% python3 -q
>>> import numpy as np
>>> import numpy.linalg as la
>>> np.set_printoptions(precision=2, suppress=True, linewidth=200)
>>> W0 = np.loadtxt("out8.csv", delimiter=",")
>>> W0
array([[0., 1.],
       [1., 0.]])
>>> la.svd(W0, compute_uv=False)
array([1., 1.])
>>> W0 @ W0.T
array([[1., 0.],
       [0., 1.]])
>>> print(la.pinv(W0))
[[0. 1.]
 [1. 0.]]
>>> W0[:, 1] @ W0[:, 0]
np.float64(0.0)
>>> la.norm(W0, axis=0)
array([1., 1.])
>>> W0.T @ W0
array([[1., 0.],
       [0., 1.]])
>>> W0 @ np.ones(2)
array([1., 1.])
>>> la.matrix_power(W0, 100)
array([[1., 0.],
       [0., 1.]])
>>> p = np.eye(2)[0]
>>> for _ in range(7):
...     p = p @ W0
...     print(p.round(2))
... 
[0. 1.]
[1. 0.]
[0. 1.]
[1. 0.]
[0. 1.]
[1. 0.]
[0. 1.]
>>> u = np.array([-1, 0])
>>> M2 = W0 + np.outer(u, np.eye(2)[0])
>>> round(float(la.det(M2) / la.det(W0)), 2), np.round(1 + la.solve(W0, u)[0], 2)
(1.0, np.float64(1.0))
>>> M = np.loadtxt("sample19.csv", delimiter=",")
>>> M
array([[-1., -2.,  2., -1.],
       [-2., -2.,  1.,  0.],
       [ 0., -1.,  2., -1.],
       [ 0., -1.,  2., -1.]])
>>> def softmax(z):
...     e = np.exp(z - z.max(axis=-1, keepdims=True))
...     return e / e.sum(axis=-1, keepdims=True)
... 
>>> softmax(M).sum(axis=1)
array([1., 1., 1., 1.])
>>> att = M @ M.T / np.sqrt(4)
>>> softmax(att).round(6).argmax(axis=1)
array([0, 1, 0, 0])
>>> np.allclose(M @ M.T, M.T @ M)
False
>>> M @ M
array([[ 5.,  5., -2.,  0.],
       [ 6.,  7., -4.,  1.],
       [ 2.,  1.,  1., -1.],
       [ 2.,  1.,  1., -1.]])
>>> (M - M.T) / 2
array([[ 0. ,  0. ,  1. , -0.5],
       [ 0. ,  0. ,  1. ,  0.5],
       [-1. , -1. ,  0. , -1.5],
       [ 0.5, -0.5,  1.5,  0. ]])
>>> la.matrix_power(M, 4)
array([[ 51.,  58., -32.,   7.],
       [ 66.,  76., -43.,  10.],
       [ 16.,  17.,  -8.,   1.],
       [ 16.,  17.,  -8.,   1.]])
>>> (M + M.T) / 2
array([[-1. , -2. ,  1. , -0.5],
       [-2. , -2. ,  0. , -0.5],
       [ 1. ,  0. ,  2. ,  0.5],
       [-0.5, -0.5,  0.5, -1. ]])
>>> np.round(la.det(2 * M), 2), round(la.det(M), 2)
(np.float64(0.0), np.float64(0.0))
>>> round(float(la.det(M.T)), 2)
0.0
>>> np.einsum("ii->", M)
np.float64(-2.0)
>>> la.cond(M) > 100
np.True_
>>> round(la.norm(M, 2) / la.norm(M), 2)
np.float64(0.92)
>>> J = np.load("m.npy")
>>> print(J)
[[ 33   0   0   0]
 [  3  63   2   1]
 [  0   1 -59   0]
 [  0   3   0 -70]]
>>> u = np.array([3, -1, 2, 0])
>>> M2 = J + np.outer(u, np.eye(4)[1])
>>> la.matrix_rank(la.inv(M2) - la.inv(J), tol=1e-8)
np.int64(1)
>>> round(float(la.eigvalsh(W0).min()), 2)
-1.0
>>> rng = np.random.default_rng(1564)
>>> idx = rng.permutation(4)
>>> idx
array([3, 1, 2, 0])
>>> M2 = J[idx][:, idx]
>>> np.trace(M2)
np.int64(-33)
>>> np.sort(np.abs(la.eigvals(M2)))
array([33.  , 59.02, 63.04, 70.02])
>>> np.diag(M2)
array([-70,  63, -59,  33])
>>> np.allclose(M2, J)
False
>>> vals, evecs = la.eig(J)
>>> vals
array([ 63.04, -70.02, -59.02,  33.  ])
>>> np.sort(la.eigvals(la.inv(J)))
array([-0.02, -0.01,  0.02,  0.03])
>>> print(np.sort(la.eigvals(J.T)))
[-70.02 -59.02  33.    63.04]
>>> print(np.sort(la.eigvals(J @ J)))
[1089.   3482.93 3973.91 4903.16]
>>> np.round(J @ evecs[:, 0] - vals[0] * evecs[:, 0], 2) + 0
array([0., 0., 0., 0.])
>>> vec = np.array([0, 1, 0, 3])
>>> h1 = np.maximum(J @ vec, 0)
>>> J.T @ h1
array([ 198, 4159,   73,   66])
>>> print(np.maximum(J @ vec, 0) - np.maximum(-J @ vec, 0))
[   0   66    1 -207]
>>> np.maximum(J @ (3 * vec), 0)
array([  0, 198,   3,   0])
>>> J * (h1 > 1e-9)[:, None]
array([[  0,   0,   0,   0],
       [  3,  63,   2,   1],
       [  0,   1, -59,   0],
       [  0,   0,   0,   0]])
>>> feats = np.loadtxt("test12.csv", delimiter=",")
>>> feats
array([[100.62,  40.68, -59.95],
       [ 99.59,  41.81, -60.27],
       [100.74,  39.7 , -60.28],
       [101.37,  39.88, -60.05],
       [ 98.62,  39.37, -59.71],
       [ 97.8 ,  40.28, -61.  ],
       [ 99.11,  39.08, -61.2 ],
       [100.25,  39.21, -61.58],
       [102.73,  38.97, -60.7 ],
       [ 99.26,  40.77, -62.06],
       [100.52,  39.64, -60.24],
       [ 99.15,  40.35, -58.86],
       [100.82,  40.26, -60.74]])
>>> Xs = (feats - feats.mean(axis=0)) / feats.std(axis=0)
>>> Xs.std(axis=0)
array([1., 1., 1.])
>>> coef = la.lstsq(np.delete(Xs, 2, axis=1), Xs[:, 2])[0]
>>> np.abs(coef).argmax()
np.int64(1)
>>> coef
array([0.08, 0.14])
>>> mat = np.load("a.npy")
>>> mat
array([[ 3., -2.,  0.,  0.],
       [-2.,  9., -2.,  0.],
       [ 0., -2.,  0., -2.],
       [ 0.,  0., -2.,  2.]])
>>> vals, evecs = la.eig(mat)
>>> vals
array([ 9.99, -1.54,  2.35,  3.2 ])
>>> print(np.sort(la.eigvals(mat @ mat)))
[ 2.38  5.54 10.21 99.87]
>>> round(np.prod(vals), 2)
np.float64(-116.0)
>>> np.sort(la.eigvals(mat.T))
array([-1.54,  2.35,  3.2 ,  9.99])
>>> vals, evecs = la.eigh(mat)
>>> print(la.svd(mat, compute_uv=False))
[9.99 3.2  2.35 1.54]
>>> vals
array([-1.54,  2.35,  3.2 ,  9.99])
>>> print(la.eigvalsh(mat @ mat))
[ 2.38  5.54 10.21 99.87]
>>> la.eigvalsh(mat + -2 * np.eye(4))
array([-3.54,  0.35,  1.2 ,  7.99])
>>> np.abs(evecs[:, -1]).round(6).argmax()
np.int64(1)
>>> np.round(evecs.T @ evecs, 2) + 0
array([[1., 0., 0., 0.],
       [0., 1., 0., 0.],
       [0., 0., 1., 0.],
       [0., 0., 0., 1.]])
>>> np.round(evecs.T @ mat @ evecs, 2) + 0
array([[-1.54,  0.  ,  0.  ,  0.  ],
       [ 0.  ,  2.35,  0.  ,  0.  ],
       [ 0.  ,  0.  ,  3.2 ,  0.  ],
       [ 0.  ,  0.  ,  0.  ,  9.99]])
>>> q, R = la.qr(mat)
>>> round(float(abs(R[0, 0])), 2), round(float(la.norm(mat[:, 0])), 2)
(3.61, 3.61)
>>> np.abs(np.diag(R))
array([3.61, 6.69, 2.06, 2.33])
>>> q
array([[-0.83, -0.53, -0.04, -0.16],
       [ 0.55, -0.79, -0.06, -0.24],
       [-0.  ,  0.3 , -0.23, -0.93],
       [-0.  , -0.  , -0.97,  0.24]])
>>> np.round(q @ R, 2) + 0
array([[ 3., -2.,  0.,  0.],
       [-2.,  9., -2.,  0.],
       [ 0., -2.,  0., -2.],
       [ 0.,  0., -2.,  2.]])
>>> arr = np.array([[1, -2, 4], [1, -1, 1], [1, 0, 0]])
>>> np.round(np.poly(arr), 2) + 0
array([ 1.,  0., -3., -2.])
>>> round(la.eigvals(arr).sum().real, 2)
np.float64(0.0)
>>> print(np.kron(np.eye(2, dtype=int), arr))
[[ 1 -2  4  0  0  0]
 [ 1 -1  1  0  0  0]
 [ 1  0  0  0  0  0]
 [ 0  0  0  1 -2  4]
 [ 0  0  0  1 -1  1]
 [ 0  0  0  1  0  0]]
>>> W = np.array([[0, 1], [-2, -2], [0, 2]])
>>> coef = np.array([3, 0])
>>> hid = np.maximum(arr @ W + coef, 0)
>>> (hid > 0).astype(int)
array([[1, 1],
       [1, 1],
       [1, 1]])
>>> (hid > 0).mean(axis=0)
array([1., 1.])
>>> C = np.array([[5, 0, 4], [4, 4, 4]])
>>> W @ C
array([[  4,   4,   4],
       [-18,  -8, -16],
       [  8,   8,   8]])
>>> M2 = np.array([[-5, 3, 3], [3, -3, -3]])
>>> C = np.kron(M2, arr)
>>> C.shape
(6, 9)
>>> round(la.norm(C, 2), 2), round(float(la.norm(M2, 2) * la.norm(arr, 2)), 2)
(np.float64(40.23), 40.23)
>>> E = np.load("data.npy")
>>> E
array([[ 1.69, -0.93,  0.75],
       [ 3.2 , -1.32,  0.88],
       [ 3.25, -0.51,  3.09],
       [-4.37,  2.41,  0.38],
       [ 6.54, -2.91,  1.67],
       [-0.1 ,  0.61,  1.07],
       [ 7.47, -3.47,  1.82],
       [-3.34,  1.33, -0.66],
       [ 0.28, -0.68, -0.96],
       [ 1.82, -0.31,  1.08],
       [ 3.67, -1.94,  0.36],
       [ 0.24, -1.  , -2.55],
       [ 0.98, -0.23,  0.49],
       [-9.2 ,  3.81, -2.64],
       [ 8.14, -4.36,  0.84],
       [ 4.31, -1.79,  1.94],
       [ 2.96, -0.96,  2.38],
       [ 4.1 , -1.93,  0.5 ],
       [-2.53,  1.05, -0.21],
       [-1.22,  0.74,  0.61],
       [-4.68,  1.93, -1.45],
       [-3.53,  1.77,  0.03],
       [13.21, -5.41,  3.87],
       [-1.19,  0.19, -0.16]])
>>> cov = np.cov(E, rowvar=False)
>>> cov
array([[ 23.55, -10.3 ,   5.7 ],
       [-10.3 ,   4.69,  -2.09],
       [  5.7 ,  -2.09,   2.41]])
>>> la.eigvalsh(cov)[::-1]
array([29.45,  1.18,  0.02])
>>> round(float(np.corrcoef(E[:, 0], E[:, 2])[0, 1]), 2)
0.76
>>> np.corrcoef(E.T)
array([[ 1.  , -0.98,  0.76],
       [-0.98,  1.  , -0.62],
       [ 0.76, -0.62,  1.  ]])
>>> Xs = E - E.mean(axis=0)
>>> Uu, sigma, VT = la.svd(Xs, full_matrices=False)
>>> print(np.abs(Uu[:, 0]).argmax())
22
>>> (np.sign(Uu[:, 0]) == np.sign(Uu[0, 0])).astype(int)
array([1, 1, 1, 0, 1, 0, 1, 0, 0, 1, 1, 0, 0, 0, 1, 1, 1, 1, 0, 0, 0, 0, 1, 0])
>>> np.searchsorted(np.cumsum(sigma ** 2) / (sigma ** 2).sum(), 0.9) + 1
np.int64(1)
>>> la.matrix_rank(Xs)
np.int64(3)
>>> np.abs(VT[-1])
array([0.44, 0.83, 0.33])
>>> np.abs(VT[0]).argmax()
np.int64(0)
>>> print(np.round(sigma ** 2 / (sigma ** 2).sum(), 2) + 0)
[0.96 0.04 0.  ]
>>> u = np.array([3, 0, 2, 4])
>>> g = np.array([4, 1, 1])
>>> A = u[:, None] + g[None, :]
>>> A
array([[7, 4, 4],
       [4, 1, 1],
       [6, 3, 3],
       [8, 5, 5]])
>>> Uu, sigma, VT = la.svd(A)
>>> sigma.round(2) + 0
array([16.27,  1.54,  0.  ])
>>> M2 = Uu[:, :2] @ np.diag(sigma[:2]) @ VT[:2]
>>> np.round(la.norm(A - M2) / la.norm(A), 2)
np.float64(0.0)
>>> round(float(la.norm(A - M2, 2)), 2), np.round(sigma[2], 2)
(0.0, np.float64(0.0))
>>> M2
array([[7., 4., 4.],
       [4., 1., 1.],
       [6., 3., 3.],
       [8., 5., 5.]])
>>> np.round(np.abs(A - M2).max(), 2)
np.float64(0.0)
>>> Uu, sigma, VT = la.svd(M)
>>> evecs = VT[:(sigma > 1e-8).sum()]
>>> vec = M[1] + 5 * M[2] + rng.integers(2) * np.eye(4)[0]
>>> vec
array([-2., -7., 11., -5.])
>>> np.diag(evecs.T @ evecs)
array([0.67, 0.67, 1.  , 0.67])
>>> la.matrix_rank(np.vstack([M, vec]))
np.int64(3)
>>> np.round(evecs.T @ evecs, 2) + 0
array([[ 0.67,  0.33,  0.  , -0.33],
       [ 0.33,  0.67,  0.  ,  0.33],
       [ 0.  ,  0.  ,  1.  ,  0.  ],
       [-0.33,  0.33,  0.  ,  0.67]])
>>> la.matrix_rank(A, rtol=0.1)
np.int64(1)
>>> round(float(la.norm(A, 2) / la.norm(A)), 2)
1.0
>>> print(softmax(A[3] + -2))
[0.91 0.05 0.05]
>>> att = A @ A.T / np.sqrt(3)
>>> softmax(att)[3] @ A
array([8., 5., 5.])
>>> np.round(softmax(att + np.triu(np.full(att.shape, -np.inf), 1)), 2) + 0
array([[1., 0., 0., 0.],
       [1., 0., 0., 0.],
       [1., 0., 0., 0.],
       [0., 0., 0., 1.]])
